$ python3 -q
>>> import numpy as np
>>> np.set_printoptions(precision=2, suppress=True, linewidth=100, sign=" ")
>>> def rd(a):
...     return np.round(a, 2) + 0
... 
>>> arr = np.loadtxt("data.csv", delimiter=",")
>>> print(arr)
[[ 2. -1. -5. -3.  0.  2.  2.  3.  3.]
 [-1.  0.  3. -4. -2. -5.  1. -2. -3.]
 [-5.  3. -6.  1. -2. -1.  4.  1. -3.]
 [-3. -4.  1. -6. -2. -5.  2.  4.  0.]
 [ 0. -2. -2. -2.  4. -4. -4. -1.  1.]
 [ 2. -5. -1. -5. -4.  4. -4. -1. -4.]
 [ 2.  1.  4.  2. -4. -4.  6. -4. -3.]
 [ 3. -2.  1.  4. -1. -1. -4. -2. -3.]
 [ 3. -3. -3.  0.  1. -4. -3. -3. -2.]]
>>> w, V = np.linalg.eigh(arr)
>>> vec = np.array([2, 8, 1, 4, 4, 4, 7, 8, 3])
>>> print((np.sign(V[:, -1].round(6)) == np.sign(V[0, -1].round(6))).astype(int))
[ 1  0  0  0  1  1  0  1  1]
>>> print(rd(vec @ arr @ vec / (vec @ vec)), rd(w[0]), rd(w[-1]))
-8.18 -13.57 13.84
>>> print(vec @ arr @ vec)
-1954.0
>>> print(np.abs(arr).sum(axis=1).max(), rd(np.abs(w).max()))
30.0 13.84
>>> print(rd(np.linalg.eigvalsh(arr[1:, 1:])))
[-13.28 -10.17  -8.47   0.11   2.58   4.17   9.76  13.31]
>>> rng = np.random.default_rng(62995)
>>> lab = rng.permutation(9)
>>> print(lab)
[ 2  6  7  4  0  8  1  3  5]
>>> B = arr[lab][:, lab]
>>> print(rd(np.linalg.det(B)), rd(np.linalg.det(arr[lab])))
596888.0 596888.0
>>> print(rd(np.sort(np.abs(np.linalg.eigvals(B)))))
[  0.08   1.32   4.16   6.2    8.85   9.85  12.86  13.57  13.84]
>>> B = arr / np.linalg.norm(arr, axis=1, keepdims=True)
>>> G = B @ B.T
>>> print((np.abs(G) > 0.9).astype(int))
[[ 1  0  0  0  0  0  0  0  0]
 [ 0  1  0  0  0  0  0  0  0]
 [ 0  0  1  0  0  0  0  0  0]
 [ 0  0  0  1  0  0  0  0  0]
 [ 0  0  0  0  1  0  0  0  0]
 [ 0  0  0  0  0  1  0  0  0]
 [ 0  0  0  0  0  0  1  0  0]
 [ 0  0  0  0  0  0  0  1  0]
 [ 0  0  0  0  0  0  0  0  1]]
>>> print(np.argwhere(np.triu(np.abs(G) > 0.95, 1)))
[]
>>> print(rd(G[6]))
[-0.46  0.59  0.11  0.05 -0.43 -0.19  1.    0.2   0.03]
>>> w, V = np.linalg.eigh(arr)
>>> print(rd(np.linalg.svd(arr, compute_uv=False)))
[ 13.84  13.57  12.86   9.85   8.85   6.2    4.16   1.32   0.08]
>>> print(rd(np.abs(V[:, -1])))
[ 0.23  0.33  0.32  0.16  0.28  0.39  0.66  0.11  0.19]
>>> print(rd(w))
[-13.57 -12.86  -8.85  -0.08   1.32   4.16   6.2    9.85  13.84]
>>> print(rd(V.T @ arr @ V))
[[-13.57   0.     0.     0.     0.     0.     0.     0.     0.  ]
 [  0.   -12.86   0.     0.     0.     0.     0.     0.     0.  ]
 [  0.     0.    -8.85   0.     0.     0.     0.     0.     0.  ]
 [  0.     0.     0.    -0.08   0.     0.     0.     0.     0.  ]
 [  0.     0.     0.     0.     1.32   0.     0.     0.     0.  ]
 [  0.     0.     0.     0.     0.     4.16   0.     0.     0.  ]
 [  0.     0.     0.     0.     0.     0.     6.2    0.     0.  ]
 [  0.     0.     0.     0.     0.     0.     0.     9.85   0.  ]
 [  0.     0.     0.     0.     0.     0.     0.     0.    13.84]]
>>> print(rd(w.sum()), np.trace(arr))
0.0 0.0
>>> B = np.linalg.inv(arr)
>>> print((np.abs(B) > 1e-9).astype(int))
[[ 1  1  1  1  1  1  1  1  1]
 [ 1  1  1  1  1  1  1  1  1]
 [ 1  1  1  1  1  1  1  1  1]
 [ 1  1  1  1  1  1  1  1  1]
 [ 1  1  1  1  1  1  1  1  1]
 [ 1  1  1  1  1  1  1  1  1]
 [ 1  1  1  1  1  1  1  1  1]
 [ 1  1  1  1  1  1  1  1  1]
 [ 1  1  1  1  1  1  1  1  1]]
>>> print(rd(np.linalg.cond(arr)))
165.92
>>> print(np.allclose(B, arr.T))
False
>>> print(rd(np.linalg.inv(B)))
[[ 2. -1. -5. -3.  0.  2.  2.  3.  3.]
 [-1.  0.  3. -4. -2. -5.  1. -2. -3.]
 [-5.  3. -6.  1. -2. -1.  4.  1. -3.]
 [-3. -4.  1. -6. -2. -5.  2.  4.  0.]
 [ 0. -2. -2. -2.  4. -4. -4. -1.  1.]
 [ 2. -5. -1. -5. -4.  4. -4. -1. -4.]
 [ 2.  1.  4.  2. -4. -4.  6. -4. -3.]
 [ 3. -2.  1.  4. -1. -1. -4. -2. -3.]
 [ 3. -3. -3.  0.  1. -4. -3. -3. -2.]]
>>> data = np.loadtxt("out6.csv", delimiter=",")
>>> print(data)
[[-10.23  -3.25  -4.91   2.65   2.65   2.04  -1.66  -5.93  -7.56  -7.56]
 [ -6.    -2.65  -3.23   1.76   1.76   0.87  -0.58  -3.66  -4.99  -4.99]
 [ -5.85  -2.63  -3.17   1.73   1.73   0.83  -0.54  -3.58  -4.9   -4.9 ]
 [ -4.28  -2.32  -2.53   1.35   1.35   0.37  -0.21  -2.72  -3.88  -3.88]
 [ -3.03  -2.01  -2.01   1.01   1.01   0.01   0.    -2.02  -3.02  -3.02]
 [ -2.59  -1.88  -1.82   0.88   0.88  -0.12   0.05  -1.77  -2.7   -2.7 ]
 [ -1.79  -1.58  -1.45   0.63   0.63  -0.33   0.13  -1.29  -2.08  -2.08]
 [ -1.47  -1.44  -1.3    0.52   0.52  -0.4    0.15  -1.09  -1.81  -1.81]
 [ -1.11  -1.25  -1.1    0.39   0.39  -0.47   0.15  -0.86  -1.49  -1.49]
 [ -0.41  -0.67  -0.6    0.11   0.11  -0.45   0.08  -0.37  -0.71  -0.71]
 [ -0.08  -0.16  -0.15   0.01   0.01  -0.15   0.01  -0.08  -0.16  -0.16]
 [  0.03   0.07   0.07   0.     0.     0.07   0.     0.03   0.07   0.07]
 [  0.08   0.15   0.16   0.01   0.01   0.16   0.01   0.08   0.15   0.15]
 [  0.18   0.33   0.37   0.03   0.03   0.39   0.03   0.17   0.34   0.34]
 [  0.44   0.7    0.87   0.12   0.12   0.95   0.17   0.4    0.75   0.75]
 [  0.93   1.13   1.64   0.32   0.32   1.77   0.5    0.75   1.31   1.31]
 [  2.07   1.7    3.03   0.72   0.72   3.14   1.33   1.46   2.31   2.31]
 [  2.38   1.81   3.37   0.82   0.82   3.44   1.56   1.64   2.55   2.55]
 [ 13.32   3.59  12.56   3.21   3.21  10.01   8.98   7.56   9.35   9.35]
 [ 16.04   3.84  14.57   3.68   3.68  11.2   10.74   8.98  10.89  10.89]
 [ 16.96   3.92  15.25   3.83   3.83  11.58  11.34   9.46  11.42  11.42]
 [ 17.75   3.98  15.82   3.96   3.96  11.9   11.84   9.87  11.86  11.86]]
>>> B = data / np.linalg.norm(data, axis=1, keepdims=True)
>>> G = B @ B.T
>>> print(rd(np.linalg.norm(B, axis=1)))
[ 1.  1.  1.  1.  1.  1.  1.  1.  1.  1.  1.  1.  1.  1.  1.  1.  1.  1.  1.  1.  1.  1.]
